$ python -q
>>> import numpy as np
>>> import numpy.linalg as la
>>> np.set_printoptions(precision=1, suppress=True, linewidth=100, legacy="1.25")
>>> A2 = np.array([[1, 1], [1, -1]])
>>> rng = np.random.default_rng(50934)
>>> E = np.kron(A2, np.kron(A2, A2))[rng.permutation(8)][:9]
>>> print(E)
[[ 1  1 -1 -1  1  1 -1 -1]
 [ 1 -1 -1  1 -1  1  1 -1]
 [ 1 -1  1 -1  1 -1  1 -1]
 [ 1 -1 -1  1  1 -1 -1  1]
 [ 1 -1  1 -1 -1  1 -1  1]
 [ 1  1  1  1 -1 -1 -1 -1]
 [ 1  1  1  1  1  1  1  1]
 [ 1  1 -1 -1 -1 -1  1  1]]
>>> lab = rng.permutation(8)
>>> print(lab)
[0 7 1 2 4 5 3 6]
>>> A2 = E[lab][:, lab]
>>> print(np.sort(np.abs(la.eigvals(A2))))
[2.8 2.8 2.8 2.8 2.8 2.8 2.8 2.8]
>>> print(E @ E.T)
[[8 0 0 0 0 0 0 0]
 [0 8 0 0 0 0 0 0]
 [0 0 8 0 0 0 0 0]
 [0 0 0 8 0 0 0 0]
 [0 0 0 0 8 0 0 0]
 [0 0 0 0 0 8 0 0]
 [0 0 0 0 0 0 8 0]
 [0 0 0 0 0 0 0 8]]
>>> print(la.svd(E, compute_uv=False))
[2.8 2.8 2.8 2.8 2.8 2.8 2.8 2.8]
>>> A2 = la.inv(E)
>>> print(round(la.cond(E), 1))
1.0
>>> print((np.abs(A2) > 1e-9).astype(int))
[[1 1 1 1 1 1 1 1]
 [1 1 1 1 1 1 1 1]
 [1 1 1 1 1 1 1 1]
 [1 1 1 1 1 1 1 1]
 [1 1 1 1 1 1 1 1]
 [1 1 1 1 1 1 1 1]
 [1 1 1 1 1 1 1 1]
 [1 1 1 1 1 1 1 1]]
>>> print(np.round(la.slogdet(E)[0], 1))
-1.0
>>> print(la.inv(A2))
[[ 1.  1. -1. -1.  1.  1. -1. -1.]
 [ 1. -1. -1.  1. -1.  1.  1. -1.]
 [ 1. -1.  1. -1.  1. -1.  1. -1.]
 [ 1. -1. -1.  1.  1. -1. -1.  1.]
 [ 1. -1.  1. -1. -1.  1. -1.  1.]
 [ 1.  1.  1.  1. -1. -1. -1. -1.]
 [ 1.  1.  1.  1.  1.  1.  1.  1.]
 [ 1.  1. -1. -1. -1. -1.  1.  1.]]
>>> print(np.allclose(A2, E.T))
False
>>> print(round(la.det(E) * la.det(A2), 1))
1.0
>>> print(A2)
[[ 0.1  0.1  0.1  0.1  0.1  0.1  0.1  0.1]
 [ 0.1 -0.1 -0.1 -0.1 -0.1  0.1  0.1  0.1]
 [-0.1 -0.1  0.1 -0.1  0.1  0.1  0.1 -0.1]
 [-0.1  0.1 -0.1  0.1 -0.1  0.1  0.1 -0.1]
 [ 0.1 -0.1  0.1  0.1 -0.1 -0.1  0.1 -0.1]
 [ 0.1  0.1 -0.1 -0.1  0.1 -0.1  0.1 -0.1]
 [-0.1  0.1  0.1 -0.1 -0.1 -0.1  0.1  0.1]
 [-0.1 -0.1 -0.1  0.1  0.1 -0.1  0.1  0.1]]
